>>> import numpy as np
>>> from numpy import linalg as LA
>>> np.set_printoptions(precision=2, suppress=True, linewidth=200, legacy="1.25")
>>> feats = np.load("test15.npy")
>>> feats
array([[ 21.1 ,   0.89,   4.06,   4.51],
       [ -7.07,   1.82,  -1.99,  -3.87],
       [ -2.34,   2.05,  11.82,   6.2 ],
       [  5.7 ,   0.05,   4.21,   2.5 ],
       [ -6.53,  -0.69,  -9.51,  -8.52],
       [  7.22,  -8.1 ,   5.14,   4.63],
       [  6.16,  -0.33,   7.33,   4.75],
       [ 14.77,  -2.4 ,   0.88,   1.93],
       [  1.92,  12.47,   9.34,   3.5 ],
       [ -0.7 ,   8.02,   5.74,   1.36],
       [ 11.53,  -6.96,   4.27,   4.49],
       [ 12.4 ,   1.68,  -2.38,  -1.28],
       [-17.23,  -3.26,  -5.95,  -7.25],
       [-13.75,   9.38,   1.7 ,  -3.51],
       [ 10.53, -13.07,  -7.16,  -2.49],
       [  9.84,  10.04,   4.08,   1.45],
       [  2.4 ,  -4.73,  -0.91,  -0.73],
       [  5.42,  13.54,  14.09,   7.08],
       [  1.87,  -1.38,   9.23,   5.58],
       [  4.39,  13.25,   3.29,  -0.39],
       [ -2.92,   5.25,   9.95,   4.34],
       [ -8.67,  -7.4 ,   3.18,   0.87],
       [  8.  ,  -1.58,   7.25,   5.16],
       [ -9.69, -13.74, -15.01, -10.69],
       [-15.87,  -2.18,  -2.06,  -4.57],
       [ -7.1 ,  10.85,  10.58,   3.28]])
>>> rng = np.random.default_rng(95)
>>> labels = rng.permutation(4)
>>> M2 = feats[:, labels] * rng.choice([-1, 1], 4)
>>> M2
array([[ -0.89,  -4.06, -21.1 ,  -4.51],
       [ -1.82,   1.99,   7.07,   3.87],
       [ -2.05, -11.82,   2.34,  -6.2 ],
       [ -0.05,  -4.21,  -5.7 ,  -2.5 ],
       [  0.69,   9.51,   6.53,   8.52],
       [  8.1 ,  -5.14,  -7.22,  -4.63],
       [  0.33,  -7.33,  -6.16,  -4.75],
       [  2.4 ,  -0.88, -14.77,  -1.93],
       [-12.47,  -9.34,  -1.92,  -3.5 ],
       [ -8.02,  -5.74,   0.7 ,  -1.36],
       [  6.96,  -4.27, -11.53,  -4.49],
       [ -1.68,   2.38, -12.4 ,   1.28],
       [  3.26,   5.95,  17.23,   7.25],
       [ -9.38,  -1.7 ,  13.75,   3.51],
       [ 13.07,   7.16, -10.53,   2.49],
       [-10.04,  -4.08,  -9.84,  -1.45],
       [  4.73,   0.91,  -2.4 ,   0.73],
       [-13.54, -14.09,  -5.42,  -7.08],
       [  1.38,  -9.23,  -1.87,  -5.58],
       [-13.25,  -3.29,  -4.39,   0.39],
       [ -5.25,  -9.95,   2.92,  -4.34],
       [  7.4 ,  -3.18,   8.67,  -0.87],
       [  1.58,  -7.25,  -8.  ,  -5.16],
       [ 13.74,  15.01,   9.69,  10.69],
       [  2.18,   2.06,  15.87,   4.57],
       [-10.85, -10.58,   7.1 ,  -3.28]])
>>> U, _, Vt = LA.svd(feats.T @ M2)
>>> labels
array([1, 2, 0, 3])
>>> np.round(U @ Vt, 2) + 0
array([[ 0.,  0., -1.,  0.],
       [-1.,  0.,  0.,  0.],
       [ 0., -1.,  0.,  0.],
       [ 0.,  0.,  0., -1.]])
>>> cov = np.cov(feats, rowvar=False)
>>> np.argwhere(np.triu(np.abs(np.corrcoef(feats.T)) > 0.8, 1))
array([[2, 3]])
>>> print(np.median(feats, axis=0))
[ 2.16 -0.14  4.07  1.69]
>>> np.polyfit(feats[:, 3], feats[:, 0], 1)
array([1.17, 0.38])
>>> feats.std(axis=0)
array([9.67, 7.54, 6.8 , 4.68])
>>> print(np.round(LA.eigvalsh(cov)[::-1], 2) + 0)
[121.97  81.09  24.37   0.  ]
>>> Xc = feats - feats.mean(axis=0)
>>> vecs = LA.svd(Xc)[2][:3]
>>> M2 = Xc - Xc @ vecs.T @ vecs
>>> LA.norm(M2, axis=1).round(6).argmax()
11
>>> np.diag(vecs.T @ vecs)
array([0.99, 0.98, 0.69, 0.34])
>>> cov = feats.T @ feats
>>> cov
array([[2470.31,    1.73,  541.25,  691.22],
       [   1.73, 1500.84,  852.21,  318.02],
       [ 541.25,  852.21, 1398.06,  813.37],
       [ 691.22,  318.02,  813.37,  583.49]])
>>> print(np.diag(cov))
[2470.31 1500.84 1398.06  583.49]
>>> print(LA.svd(feats, compute_uv=False) ** 2)
[3248.   2055.89  626.66   22.15]
>>> (feats @ feats.T).shape
(26, 26)
>>> LA.matrix_rank(cov)
4
>>> round(float(np.trace(cov)), 2), round((feats ** 2).sum(), 2)
(5952.7, 5952.7)
>>> A = np.loadtxt("w.csv", delimiter=",")
>>> A
array([[ 1., -1., -3.,  0.,  2.],
       [-2.,  1., -1., -3.,  1.],
       [ 0., -2., -2., -2., -2.],
       [ 1.,  3.,  0.,  1.,  3.],
       [-2., -3., -3.,  3., -2.]])
>>> x = np.array([-2, 0, 1, 2, -1])
>>> h1 = np.maximum(A @ x, 0)
>>> print(h1)
[0. 0. 0. 0. 9.]
>>> np.tanh(A @ x)
array([-1., -1., -1., -1.,  1.])
>>> M2 = LA.inv(A)
>>> np.round(A @ M2, 2) + 0
array([[1., 0., 0., 0., 0.],
       [0., 1., 0., 0., 0.],
       [0., 0., 1., 0., 0.],
       [0., 0., 0., 1., 0.],
       [0., 0., 0., 0., 1.]])
>>> round(LA.cond(A), 2)
8.36
>>> np.round(LA.det(A) * LA.det(M2), 2)
1.0
>>> (np.abs(M2) > 1e-9).astype(int)
array([[1, 1, 1, 1, 1],
       [1, 1, 1, 1, 1],
       [1, 1, 1, 1, 1],
       [1, 1, 1, 1, 1],
       [1, 1, 1, 1, 1]])
>>> Q, Rm = LA.qr(A)
>>> np.round(Q.T @ Q, 2) + 0
array([[1., 0., 0., 0., 0.],
       [0., 1., 0., 0., 0.],
       [0., 0., 1., 0., 0.],
       [0., 0., 0., 1., 0.],
       [0., 0., 0., 0., 1.]])
>>> np.abs(np.diag(Rm))
array([3.16, 4.52, 3.67, 4.62, 1.46])
>>> print(np.round(abs(Rm[0, 0]), 2), round(LA.norm(A[:, 0]), 2))
3.16 3.16
>>> np.trace(Q @ Q.T)
5.0
